>>> import numpy as np
>>> import numpy.linalg as la
>>> np.set_printoptions(precision=1, suppress=True, linewidth=100)
>>> tidy = lambda a: np.round(a, 1) + 0
>>> m1 = np.load("w.npy")
>>> tidy(m1)
array([[ 1. , -0.1,  0.1, -0.1, -0.1],
       [-0.1,  0.9,  0.2, -0.3, -0.3],
       [ 0.1,  0.2,  0.5,  0.6,  0.5],
       [-0.1, -0.3,  0.6,  0.2, -0.7],
       [-0.1, -0.3,  0.5, -0.7,  0.4]])
>>> tidy(np.abs(la.eigvals(m1)).max())
np.float64(1.0)
>>> np.trace(m1)
np.float64(3.0)
>>> assert m1 == m1.T
Traceback (most recent call last):
  File "<python-input-8>", line 1, in <module>
    assert m1 == m1.T
           ^^^^^^^^^^
ValueError: The truth value of an array with more than one element is ambiguous. Use a.any() or a.all()
>>> tidy((m1 + m1.T) / 2)
array([[ 1. , -0.1,  0.1, -0.1, -0.1],
       [-0.1,  0.9,  0.2, -0.3, -0.3],
       [ 0.1,  0.2,  0.5,  0.6,  0.5],
       [-0.1, -0.3,  0.6,  0.2, -0.7],
       [-0.1, -0.3,  0.5, -0.7,  0.4]])
>>> x0 = np.array([1, 3, -1, 3, -2])
>>> tidy(m1.T @ (m1 @ x0))
array([ 1.,  3., -1.,  3., -2.])
>>> A = np.loadtxt("run1.csv", delimiter=",")
>>> A
array([[ 0.,  6.,  0.],
       [-6.,  0.,  0.],
       [ 0.,  0., -8.]])
>>> x0 = np.array([-4, 3, -6])
>>> target = A @ x0
>>> target
array([18., 24., 48.])
>>> tidy(la.solve(A, 4 * target))
array([-16.,  12., -24.])
>>> tidy(la.det(A[::-1]))
np.float64(288.0)
>>> np.einsum("ij,ji->", A, A)
np.float64(-8.0)
>>> tidy(la.eigvals(A).sum().real)
np.float64(-8.0)
>>> cov = A.T @ A
>>> print(tidy(la.eigvalsh(cov)[::-1]))
[64. 36. 36.]
>>> np.diag(cov)
array([36., 36., 64.])
>>> print(np.trace(cov), (A ** 2).sum())
136.0 136.0
>>> la.matrix_rank(cov)
np.int64(3)
>>> A @ A
array([[-36.,   0.,   0.],
       [  0., -36.,   0.],
       [  0.,   0.,  64.]])
>>> r0 = np.array([-9, -2, 3, -6, 4, -5, 0])
>>> F = r0[np.abs(np.subtract.outer(np.arange(7), np.arange(7)))]
>>> F
array([[-9, -2,  3, -6,  4, -5,  0],
       [-2, -9, -2,  3, -6,  4, -5],
       [ 3, -2, -9, -2,  3, -6,  4],
       [-6,  3, -2, -9, -2,  3, -6],
       [ 4, -6,  3, -2, -9, -2,  3],
       [-5,  4, -6,  3, -2, -9, -2],
       [ 0, -5,  4, -6,  3, -2, -9]])
>>> rng = np.random.default_rng(971641)
>>> z = rng.permutation(7)
>>> A2 = F[:, z] * rng.choice([-1, 1], 7)
>>> A2
array([[ 0,  6,  9,  5,  3,  2,  4],
       [-5, -3,  2, -4, -2,  9, -6],
       [ 4,  2, -3,  6, -9,  2,  3],
       [-6,  9,  6, -3, -2, -3, -2],
       [ 3,  2, -4,  2,  3,  6, -9],
       [-2, -3,  5,  9, -6, -4, -2],
       [-9,  6,  0,  2,  4,  5,  3]])
>>> U, _, VT = la.svd(F.T @ A2)
>>> tidy(la.lstsq(F, A2)[0])
array([[ 0.,  0., -1.,  0.,  0.,  0.,  0.],
       [ 0.,  0.,  0.,  0.,  0., -1.,  0.],
       [ 0.,  0.,  0.,  0.,  1.,  0.,  0.],
       [ 0., -1.,  0.,  0.,  0.,  0.,  0.],
       [ 0.,  0.,  0.,  0.,  0.,  0.,  1.],
       [ 0.,  0.,  0., -1.,  0.,  0.,  0.],
       [ 1.,  0.,  0.,  0.,  0.,  0.,  0.]])
>>> vals, evecs = la.eigh(F)
>>> x0 = np.array([4, 2, 2, 3, 9, 0, 9])
>>> print(tidy(evecs * np.abs(vals) @ evecs.T))
[[12.2 -1.4  0.2  2.6 -0.8  1.6  3.2]
 [-1.4 12.7 -1.4  0.7  2.6 -0.3  1.6]
 [ 0.2 -1.4 12.1 -1.4  0.1  2.6 -0.8]
 [ 2.6  0.7 -1.4 12.7 -1.4  0.7  2.6]
 [-0.8  2.6  0.1 -1.4 12.1 -1.4  0.2]
 [ 1.6 -0.3  2.6  0.7 -1.4 12.7 -1.4]
 [ 3.2  1.6 -0.8  2.6  0.2 -1.4 12.2]]
>>> tidy(la.eigvalsh(F[1:, 1:]))
array([-17.7, -14.6, -13.2,  -9.1,  -8.2,   8.8])
>>> x0 @ F @ x0
np.int64(-1689)
>>> r0, v = F[2], F[6]
>>> r0 @ r0
np.int64(159)
>>> p = (r0 @ v) / (r0 @ r0) * r0
>>> tidy(p)
array([-0.5,  0.4,  1.6,  0.4, -0.5,  1.1, -0.7])
>>> tidy((v - p) @ r0)
np.float64(0.0)
>>> x0 = np.array([1, 2, 1])
>>> A @ np.eye(3)[1]
array([6., 0., 0.])
>>> print(A @ np.ones(3))
[ 6. -6. -8.]
>>> np.einsum("ij,j->i", A, x0)
array([12., -6., -8.])
>>> la.norm(A @ x0) <= la.norm(A, 2) * la.norm(x0) + 1e-9
np.True_
>>> print((A * x0).sum(axis=1))
[12. -6. -8.]
>>> np.sign((A @ x0).round(6))
array([ 1., -1., -1.])
>>> K = 2 * np.eye(8) + np.ones((8, 8))
>>> K
array([[3., 1., 1., 1., 1., 1., 1., 1.],
       [1., 3., 1., 1., 1., 1., 1., 1.],
       [1., 1., 3., 1., 1., 1., 1., 1.],
       [1., 1., 1., 3., 1., 1., 1., 1.],
       [1., 1., 1., 1., 3., 1., 1., 1.],
       [1., 1., 1., 1., 1., 3., 1., 1.],
       [1., 1., 1., 1., 1., 1., 3., 1.],
       [1., 1., 1., 1., 1., 1., 1., 3.]])
>>> # symmetric
>>> z = rng.permutation(8)
>>> A2 = K[:, z] * rng.choice([-1, 1], 8)
>>> print(A2)
[[-1. -1. -1. -1. -3. -1.  1.  1.]
 [-3. -1. -1. -1. -1. -1.  1.  1.]
 [-1. -1. -3. -1. -1. -1.  1.  1.]
 [-1. -1. -1. -3. -1. -1.  1.  1.]
 [-1. -3. -1. -1. -1. -1.  1.  1.]
 [-1. -1. -1. -1. -1. -1.  3.  1.]
 [-1. -1. -1. -1. -1. -3.  1.  1.]
 [-1. -1. -1. -1. -1. -1.  1.  3.]]
>>> U, _, VT = la.svd(K.T @ A2)
>>> tidy(la.lstsq(K, A2)[0])
array([[ 0.,  0.,  0.,  0., -1.,  0.,  0.,  0.],
       [-1.,  0.,  0.,  0.,  0.,  0.,  0.,  0.],
       [ 0.,  0., -1.,  0.,  0.,  0.,  0.,  0.],
       [ 0.,  0.,  0., -1.,  0.,  0.,  0.,  0.],
       [ 0., -1.,  0.,  0.,  0.,  0.,  0.,  0.],
       [ 0.,  0.,  0.,  0.,  0.,  0.,  1.,  0.],
       [ 0.,  0.,  0.,  0.,  0., -1.,  0.,  0.],
       [ 0.,  0.,  0.,  0.,  0.,  0.,  0.,  1.]])
>>> r0 = np.array([1, 0])
>>> np.array([np.convolve(row, r0, "same") for row in K])
array([[3., 1., 1., 1., 1., 1., 1., 1.],
       [1., 3., 1., 1., 1., 1., 1., 1.],
       [1., 1., 3., 1., 1., 1., 1., 1.],
       [1., 1., 1., 3., 1., 1., 1., 1.],
       [1., 1., 1., 1., 3., 1., 1., 1.],
       [1., 1., 1., 1., 1., 3., 1., 1.],
       [1., 1., 1., 1., 1., 1., 3., 1.],
       [1., 1., 1., 1., 1., 1., 1., 3.]])
>>> z = rng.permutation(8)
>>> z
array([5, 2, 0, 6, 4, 1, 3, 7])
>>> A2 = K[z][:, z]
>>> tidy(np.sort(np.abs(la.eigvals(A2))))
array([ 2.,  2.,  2.,  2.,  2.,  2.,  2., 10.])
>>> np.trace(A2)
np.float64(24.0)
>>> np.diag(A2)
array([3., 3., 3., 3., 3., 3., 3., 3.])
>>> print(tidy(la.det(A2)), tidy(la.det(K[z])))
1280.0 1280.0
>>> A2
array([[3., 1., 1., 1., 1., 1., 1., 1.],
       [1., 3., 1., 1., 1., 1., 1., 1.],
       [1., 1., 3., 1., 1., 1., 1., 1.],
       [1., 1., 1., 3., 1., 1., 1., 1.],
       [1., 1., 1., 1., 3., 1., 1., 1.],
       [1., 1., 1., 1., 1., 3., 1., 1.],
       [1., 1., 1., 1., 1., 1., 3., 1.],
       [1., 1., 1., 1., 1., 1., 1., 3.]])
>>> vals, evecs = la.eigh(K)
>>> x0 = np.array([3, 4, 1, 2, 2, 3, 4, 2])
>>> tidy(la.eigvalsh(K[1:, 1:]))
array([2., 2., 2., 2., 2., 2., 9.])
>>> print(x0 @ K @ x0 / (x0 @ x0), tidy(vals[0]), vals[-1])
9.0 2.0 10.0
>>> (np.sign(evecs[:, -1].round(6)) == np.sign(evecs[0, -1].round(6))).astype(int)
array([1, 1, 1, 1, 1, 1, 1, 1])
>>> tidy(evecs * np.maximum(vals, 0) @ evecs.T)
array([[3., 1., 1., 1., 1., 1., 1., 1.],
       [1., 3., 1., 1., 1., 1., 1., 1.],
       [1., 1., 3., 1., 1., 1., 1., 1.],
       [1., 1., 1., 3., 1., 1., 1., 1.],
       [1., 1., 1., 1., 3., 1., 1., 1.],
       [1., 1., 1., 1., 1., 3., 1., 1.],
       [1., 1., 1., 1., 1., 1., 3., 1.],
       [1., 1., 1., 1., 1., 1., 1., 3.]])
>>> tidy(evecs * np.abs(vals) @ evecs.T)
array([[3., 1., 1., 1., 1., 1., 1., 1.],
       [1., 3., 1., 1., 1., 1., 1., 1.],
       [1., 1., 3., 1., 1., 1., 1., 1.],
       [1., 1., 1., 3., 1., 1., 1., 1.],
       [1., 1., 1., 1., 3., 1., 1., 1.],
       [1., 1., 1., 1., 1., 3., 1., 1.],
       [1., 1., 1., 1., 1., 1., 3., 1.],
       [1., 1., 1., 1., 1., 1., 1., 3.]])
>>> r0 = np.array([-4, 4, 0, 1])
>>> W0 = r0[np.abs(np.subtract.outer(np.arange(4), np.arange(4)))]
>>> W0
array([[-4,  4,  0,  1],
       [ 4, -4,  4,  0],
       [ 0,  4, -4,  4],
       [ 1,  0,  4, -4]])
>>> tidy(la.norm(W0, 2))
np.float64(10.8)
>>> tidy(la.norm(W0, 1)), tidy(la.norm(W0, np.inf))
(np.float64(12.0), np.float64(12.0))
>>> tidy(la.norm(W0[2] - W0[0]))
np.float64(6.4)
>>> tidy(la.norm(W0, axis=0))
array([5.7, 6.9, 6.9, 5.7])
>>> tidy(la.norm(W0, axis=1))
array([5.7, 6.9, 6.9, 5.7])
>>> x0 = np.array([1, 1, -2, 0])
>>> la.norm(W0 @ x0) <= la.norm(W0, 2) * la.norm(x0) + 1e-9
np.True_
>>> np.sign((W0 @ x0).round(6))
array([ 0, -1,  1, -1])
>>> (W0 * x0).sum(axis=1)
array([ 0, -8, 12, -7])
>>> data = np.loadtxt("out4.csv", delimiter=",")
>>> data
array([[8., 5., 0., 0.],
       [5., 7., 5., 0.],
       [0., 5., 6., 5.],
       [0., 0., 5., 5.]])
>>> vals, evecs = la.eigh(data)
>>> x0 = np.array([-4, -1, 7, -3])
>>> np.abs(data).sum(axis=1).max(), tidy(np.abs(vals).max())
(np.float64(17.0), np.float64(14.7))
>>> x0 @ data @ x0
np.float64(234.0)
>>> tidy(evecs * np.abs(vals) @ evecs.T)
array([[ 8.3,  4.5,  0.6, -0.5],
       [ 4.5,  8. ,  3.8,  0.9],
       [ 0.6,  3.8,  7.5,  3.9],
       [-0.5,  0.9,  3.9,  5.8]])
>>> (np.sign(evecs[:, -1].round(6)) == np.sign(evecs[0, -1].round(6))).astype(int)
array([1, 1, 1, 1])
>>> def softmax(z):
...     e = np.exp(z - z.max(axis=-1, keepdims=True))
...     return e / e.sum(axis=-1, keepdims=True)
... 
>>> tidy(softmax(10 * data[3]))
array([0. , 0. , 0.5, 0.5])
>>> tidy(softmax(data[3]))
array([0. , 0. , 0.5, 0.5])
>>> scores = data @ data.T / np.sqrt(4)
>>> tidy(softmax(scores + np.triu(np.full(scores.shape, -np.inf), 1)))
array([[1. , 0. , 0. , 0. ],
       [0. , 1. , 0. , 0. ],
       [0. , 0. , 1. , 0. ],
       [0. , 0. , 0.9, 0.1]])
>>> softmax(scores).round(6).argmax(axis=1)
array([0, 1, 2, 2])
>>> print(tidy(softmax(scores)[3] @ data))
[0.  4.6 5.9 5. ]
>>> r0 = np.array([4, 0, 3, 1]) + 0.5
>>> arr = np.eye(4) - 2 * np.outer(r0, r0) / (r0 @ r0)
>>> tidy(arr)
array([[-0.2, -0.1, -0.9, -0.4],
       [-0.1,  1. , -0.1,  0. ],
       [-0.9, -0.1,  0.3, -0.3],
       [-0.4,  0. , -0.3,  0.9]])
>>> P = np.triu(np.array([[-2, 0, 0, 1], [1, 1, 1, 1], [0, 0, -1, -1], [1, 2, -1, 1]]), 1) + np.eye(4)
>>> A2 = P @ arr @ la.inv(P)
>>> tidy(la.det(A2))
np.float64(-1.0)
>>> vals, evecs = la.eigh(arr)
>>> tidy(evecs @ np.diag(vals) @ evecs.T)
array([[-0.2, -0.1, -0.9, -0.4],
       [-0.1,  1. , -0.1,  0. ],
       [-0.9, -0.1,  0.3, -0.3],
       [-0.4,  0. , -0.3,  0.9]])
>>> np.unique(vals.round(6) + 0, return_counts=True)[1]
array([1, 3])
>>> tidy(evecs.T @ evecs)
array([[1., 0., 0., 0.],
       [0., 1., 0., 0.],
       [0., 0., 1., 0.],
       [0., 0., 0., 1.]])
>>> tidy(la.svd(arr, compute_uv=False))
array([1., 1., 1., 1.])
>>> print(tidy(vals))
[-1.  1.  1.  1.]
>>> tidy(la.eigvalsh(arr + 3 * np.eye(4)))
array([2., 4., 4., 4.])
>>> tidy(la.eigvalsh(arr @ arr))
array([1., 1., 1., 1.])
>>> tidy(evecs.T @ arr @ evecs)
array([[-1.,  0.,  0.,  0.],
       [ 0.,  1.,  0.,  0.],
       [ 0.,  0.,  1.,  0.],
       [ 0.,  0.,  0.,  1.]])
>>> x0 = np.array([0, 0, 1, 2])
>>> tidy(np.abs(la.eigvals(arr)))
array([1., 1., 1., 1.])
>>> tidy(la.det(arr))
np.float64(-1.0)
>>> tidy(arr.T @ (arr @ x0))
array([0., 0., 1., 2.])
>>> tidy(la.det(arr[::-1]))
np.float64(-1.0)
>>> tidy(la.eigvals(arr).sum().real)
np.float64(2.0)
>>> tidy(la.det(arr.T))
np.float64(-1.0)
>>> print(tidy(np.kron(np.eye(2, dtype=int), arr)))
[[-0.2 -0.1 -0.9 -0.4  0.   0.   0.   0. ]
 [-0.1  1.  -0.1  0.   0.   0.   0.   0. ]
 [-0.9 -0.1  0.3 -0.3  0.   0.   0.   0. ]
 [-0.4  0.  -0.3  0.9  0.   0.   0.   0. ]
 [ 0.   0.   0.   0.  -0.2 -0.1 -0.9 -0.4]
 [ 0.   0.   0.   0.  -0.1  1.  -0.1  0. ]
 [ 0.   0.   0.   0.  -0.9 -0.1  0.3 -0.3]
 [ 0.   0.   0.   0.  -0.4  0.  -0.3  0.9]]
>>> np.einsum("ii->", arr)
np.float64(2.0)
>>> feats = np.load("mat.npy")
>>> feats
array([[0, 0, 1, 1],
       [0, 0, 0, 0],
       [1, 0, 0, 0],
       [1, 0, 0, 0]])
>>> print(np.trace(feats @ feats @ feats) // 6)
0
>>> L = np.diag(feats.sum(axis=1)) - feats
>>> la.matrix_rank(L)
np.int64(2)
>>> tidy(la.eigvalsh(L))
array([0., 0., 1., 3.])
>>> L
array([[ 2,  0, -1, -1],
       [ 0,  0,  0,  0],
       [-1,  0,  1,  0],
       [-1,  0,  0,  1]])
>>> L @ np.ones(4)
array([0., 0., 0., 0.])
>>> U, s, VT = la.svd(feats)
>>> np.argmax(s[:-1] / (s[1:] + 1e-6)) + 1
np.int64(2)
>>> print(tidy(s))
[1.4 1.4 0.  0. ]
>>> A2 = U[:, :2] @ np.diag(s[:2]) @ VT[:2]
>>> tidy(A2)
array([[0., 0., 1., 1.],
       [0., 0., 0., 0.],
       [1., 0., 0., 0.],
       [1., 0., 0., 0.]])
>>> tidy(la.norm(feats - A2) / la.norm(feats))
np.float64(0.0)
>>> la.matrix_rank(A2)
np.int64(2)
>>> P = np.triu(np.array([[0, -2, -2, 3], [-3, 0, -3, 3], [3, 1, 2, 2], [0, -2, 3, 0]]), 1) + np.eye(4)
>>> A2 = P @ feats @ la.inv(P)
>>> tidy(np.poly(A2))
array([ 1.,  0., -2.,  0.,  0.])
>>> A2
array([[  1.,   2.,   9., -26.],
       [  0.,   0.,   0.,   0.],
       [  3.,   6.,  24., -75.],
       [  1.,   2.,   8., -25.]])
>>> tidy(la.det(A2))
np.float64(0.0)
>>> np.trace(A2), np.trace(feats)
(np.float64(0.0), np.int64(0))
